In [1]: import numpy as np

In [2]: np.set_printoptions(suppress=True, linewidth=160)

In [3]: def tidy(a):
   ...:     return np.round(a, 2) + 0
   ...: 

In [4]: E = np.loadtxt("sample2.csv", delimiter=",")

In [5]: E
Out[5]: 
array([[ 0.4 ,  0.1 , -1.1 , -0.4 ,  1.61,  2.1 ],
       [ 0.2 ,  0.7 ,  0.4 ,  0.5 ,  0.91,  1.2 ],
       [ 1.4 ,  1.5 , -0.4 , -0.7 ,  5.49,  0.6 ],
       [ 0.5 ,  0.9 , -0.1 ,  1.1 ,  1.99,  0.2 ],
       [-0.8 , -1.5 , -0.6 ,  1.2 , -3.28, -2.  ],
       [ 1.1 ,  1.9 , -0.7 , -1.3 ,  4.35,  1.7 ],
       [ 0.8 , -1.3 , -1.1 , -0.4 ,  3.1 ,  0.9 ],
       [ 1.3 , -1.1 ,  0.7 ,  0.2 ,  5.08,  0.6 ],
       [-0.4 , -0.3 , -0.6 , -1.1 , -1.65,  2.2 ],
       [-0.2 , -0.1 , -0.9 ,  0.8 , -0.82, -0.4 ],
       [ 0.5 ,  0.3 ,  1.  , -1.  ,  2.07, -0.8 ],
       [-0.3 , -1.1 , -0.3 , -0.3 , -0.96, -0.6 ],
       [-0.8 , -1.8 , -2.9 ,  0.  , -3.11,  1.1 ],
       [ 0.6 ,  0.  ,  0.8 , -0.2 ,  2.25, -0.2 ],
       [ 0.1 ,  0.4 , -0.9 ,  1.2 ,  0.26,  0.  ],
       [-0.5 ,  0.4 ,  0.5 ,  2.  , -2.15, -0.1 ],
       [-0.5 , -1.2 ,  0.6 , -1.1 , -2.1 , -0.9 ],
       [ 1.2 , -1.  , -1.6 ,  0.5 ,  4.79,  0.7 ],
       [ 0.6 , -0.7 , -0.4 ,  2.3 ,  2.54,  1.7 ],
       [ 2.4 ,  0.2 ,  2.2 , -1.1 ,  9.76,  0.8 ],
       [-1.9 ,  0.9 , -0.6 ,  0.  , -7.64,  0.6 ],
       [ 0.  ,  1.2 , -0.1 ,  0.4 ,  0.11, -0.6 ],
       [ 1.  ,  0.7 ,  0.2 , -0.6 ,  3.99,  0.8 ],
       [ 0.5 ,  0.4 , -0.2 , -2.  ,  1.94,  0.  ],
       [ 0.8 , -2.  , -0.8 , -0.1 ,  3.16,  0.  ],
       [ 1.4 , -0.1 ,  0.1 , -0.9 ,  5.67,  0.5 ],
       [-0.5 , -0.8 ,  1.  ,  0.5 , -2.01, -0.5 ],
       [ 1.4 ,  1.6 ,  1.  ,  0.2 ,  5.61, -0.3 ],
       [-0.7 , -0.5 , -1.4 , -0.2 , -2.94, -0.9 ],
       [-2.3 , -1.1 ,  0.1 ,  1.3 , -9.35, -0.3 ],
       [ 0.  ,  1.1 ,  0.2 , -0.4 , -0.03,  0.5 ],
       [ 0.2 ,  0.4 , -0.4 ,  1.1 ,  0.68, -1.6 ],
       [-0.7 ,  1.1 , -1.2 , -0.5 , -2.8 ,  0.7 ],
       [-0.1 , -0.5 , -0.5 ,  1.3 , -0.27,  0.9 ],
       [ 0.1 ,  1.1 , -0.3 , -1.  ,  0.51, -2.2 ],
       [-0.8 , -0.7 , -2.2 , -0.3 , -3.21,  0.  ],
       [-0.3 , -1.  , -0.3 , -1.  , -1.17, -0.4 ],
       [ 0.5 ,  2.4 ,  0.9 ,  0.1 ,  1.94,  1.  ],
       [-0.7 ,  0.5 , -0.1 ,  1.5 , -2.84, -0.3 ],
       [ 0.3 ,  0.9 , -0.9 , -0.3 ,  1.17, -0.3 ],
       [ 2.  , -0.8 , -0.8 ,  0.5 ,  8.12,  1.5 ],
       [ 1.8 ,  0.2 , -1.2 , -0.2 ,  7.08, -1.9 ],
       [-0.6 ,  0.  ,  0.2 , -1.3 , -2.39, -0.5 ],
       [ 1.5 , -1.2 ,  0.6 ,  1.3 ,  6.08, -0.3 ],
       [-0.2 , -0.5 ,  0.8 ,  0.1 , -0.65,  1.9 ]])

In [6]: basis = E[[12, 35]].astype(float)

In [7]: for _ in range(6):
   ...:     z = np.linalg.norm(E[:, None] - basis, axis=-1).argmin(axis=1)
   ...:     basis = np.array([E[z == j].mean(axis=0) for j in range(2)])
   ...: 

In [8]: z
Out[8]: array([0, 1, 0, 0, 1, 0, 0, 0, 1, 1, 0, 1, 1, 0, 1, 1, 1, 0, 0, 0, 1, 1, 0, 0, 0, 0, 1, 0, 1, 1, 1, 1, 1, 1, 1, 1, 1, 0, 1, 1, 0, 0, 1, 0, 1])

In [9]: np.abs(basis[1] - basis[0]).argmax()
Out[9]: np.int64(4)

In [10]: Y = np.array([[4, 5, 2, 2, 0, 5, 5, 4, 3, 0, 8],
    ...:     [0, 4, 0, 8, 1, 2, 4, 9, 3, 9, 5],
    ...:     [1, 1, 2, 5, 4, 5, 3, 7, 2, 9, 8],
    ...:     [6, 7, 0, 0, 3, 6, 8, 6, 5, 4, 3]])

In [11]: m1 = Y.T @ Y

In [12]: m1
Out[12]: 
array([[ 53,  63,  10,  13,  22,  61,  71,  59,  44,  33,  58],
       [ 63,  91,  12,  47,  29,  80, 100, 105,  64,  73,  89],
       [ 10,  12,   8,  14,   8,  20,  16,  22,  10,  18,  32],
       [ 13,  47,  14,  93,  28,  51,  57, 115,  40, 117,  96],
       [ 22,  29,   8,  28,  26,  40,  40,  55,  26,  57,  46],
       [ 61,  80,  20,  51,  40,  90,  96, 109,  61,  87, 108],
       [ 71, 100,  16,  57,  40,  96, 114, 125,  73,  95, 108],
       [ 59, 105,  22, 115,  55, 109, 125, 182,  83, 168, 151],
       [ 44,  64,  10,  40,  26,  61,  73,  83,  47,  65,  70],
       [ 33,  73,  18, 117,  57,  87,  95, 168,  65, 178, 129],
       [ 58,  89,  32,  96,  46, 108, 108, 151,  70, 129, 162]])

In [13]: rank = np.linalg.matrix_rank(m1)

In [14]: rank
Out[14]: np.int64(4)

In [15]: N = np.linalg.svd(m1)[2][rank:].T

In [16]: [int(np.linalg.matrix_rank(np.delete(m1, i, axis=0))) for i in range(11)]
Out[16]: [4, 4, 4, 4, 4, 4, 4, 4, 4, 4, 4]

In [17]: np.linalg.matrix_rank(m1.T @ m1), np.linalg.matrix_rank(m1 @ m1.T)
Out[17]: (np.int64(4), np.int64(4))

In [18]: U, sigma, vt = np.linalg.svd(m1)

In [19]: evecs = vt[:(sigma > 1e-8).sum()]

In [20]: rng = np.random.default_rng(549572)

In [21]: x = m1[9] + 4 * m1[3] + rng.integers(2) * np.eye(11)[0]

In [22]: x
Out[22]: array([ 86., 261.,  74., 489., 169., 291., 323., 628., 225., 646., 513.])

In [23]: tidy(np.diag(evecs.T @ evecs))
Out[23]: array([0.24, 0.41, 0.12, 0.48, 0.37, 0.3 , 0.27, 0.29, 0.11, 0.64, 0.75])

In [24]: tidy(np.linalg.norm(x - evecs.T @ evecs @ x))
Out[24]: np.float64(0.87)

In [25]: np.allclose(evecs.T @ evecs @ x, x)
Out[25]: False

In [26]: W0 = np.load("m.npy")

In [27]: tidy(W0)
Out[27]: 
array([[-0.21, -0.09,  0.64,  0.28,  0.07, -0.4 , -0.08, -0.19,  0.37,  0.19, -0.27],
       [ 0.24, -0.03,  0.39, -0.24, -0.32,  0.37,  0.17,  0.52,  0.  ,  0.28, -0.35],
       [ 0.18, -0.11, -0.15,  0.43,  0.15,  0.16,  0.32,  0.13,  0.3 , -0.58, -0.4 ],
       [-0.27,  0.04,  0.04, -0.3 ,  0.13,  0.55,  0.35, -0.55,  0.29,  0.1 , -0.04],
       [-0.06, -0.23,  0.45, -0.21, -0.4 ,  0.03, -0.02, -0.13, -0.14, -0.65,  0.29],
       [ 0.53, -0.27, -0.17,  0.11, -0.46, -0.23,  0.34, -0.39,  0.08,  0.25,  0.07],
       [-0.62, -0.35, -0.35, -0.21, -0.31, -0.28,  0.23,  0.23,  0.13,  0.02, -0.17],
       [-0.27, -0.28,  0.08,  0.63, -0.08,  0.38,  0.11,  0.15, -0.12,  0.24,  0.44],
       [-0.24,  0.69, -0.03,  0.3 , -0.5 ,  0.01,  0.08, -0.15, -0.21, -0.06, -0.22],
       [-0.03, -0.39, -0.15,  0.09, -0.16,  0.29, -0.59, -0.29, -0.23,  0.03, -0.47],
       [-0.06, -0.16,  0.17,  0.  ,  0.33, -0.15,  0.45, -0.13, -0.73,  0.02, -0.25]])

In [28]: Y = np.linalg.inv(W0)

In [29]: tidy(np.linalg.det(W0) * np.linalg.det(Y))
Out[29]: np.float64(1.0)

In [30]: tidy(np.linalg.cond(W0))
Out[30]: np.float64(1.0)

In [31]: tidy(np.linalg.slogdet(W0)[0])
Out[31]: np.float64(1.0)

In [32]: def softmax(z):
    ...:     e = np.exp(z - z.max(axis=-1, keepdims=True))
    ...:     return e / e.sum(axis=-1, keepdims=True)
    ...: 

In [33]: tidy(softmax(W0[10]))
Out[33]: array([0.09, 0.08, 0.11, 0.09, 0.13, 0.08, 0.14, 0.08, 0.04, 0.09, 0.07])

In [34]: tidy(softmax(W0).sum(axis=1))
Out[34]: array([1., 1., 1., 1., 1., 1., 1., 1., 1., 1., 1.])

In [35]: scores = W0 @ W0.T / np.sqrt(11)

In [36]: tidy(softmax(scores + np.triu(np.full(scores.shape, -np.inf), 1)))
Out[36]: 
array([[1.  , 0.  , 0.  , 0.  , 0.  , 0.  , 0.  , 0.  , 0.  , 0.  , 0.  ],
       [0.43, 0.57, 0.  , 0.  , 0.  , 0.  , 0.  , 0.  , 0.  , 0.  , 0.  ],
       [0.3 , 0.3 , 0.4 , 0.  , 0.  , 0.  , 0.  , 0.  , 0.  , 0.  , 0.  ],
       [0.23, 0.23, 0.23, 0.31, 0.  , 0.  , 0.  , 0.  , 0.  , 0.  , 0.  ],
       [0.19, 0.19, 0.19, 0.19, 0.25, 0.  , 0.  , 0.  , 0.  , 0.  , 0.  ],
       [0.16, 0.16, 0.16, 0.16, 0.16, 0.21, 0.  , 0.  , 0.  , 0.  , 0.  ],
       [0.14, 0.14, 0.14, 0.14, 0.14, 0.14, 0.18, 0.  , 0.  , 0.  , 0.  ],
       [0.12, 0.12, 0.12, 0.12, 0.12, 0.12, 0.12, 0.16, 0.  , 0.  , 0.  ],
       [0.11, 0.11, 0.11, 0.11, 0.11, 0.11, 0.11, 0.11, 0.14, 0.  , 0.  ],
       [0.1 , 0.1 , 0.1 , 0.1 , 0.1 , 0.1 , 0.1 , 0.1 , 0.1 , 0.13, 0.  ],
       [0.09, 0.09, 0.09, 0.09, 0.09, 0.09, 0.09, 0.09, 0.09, 0.09, 0.12]])
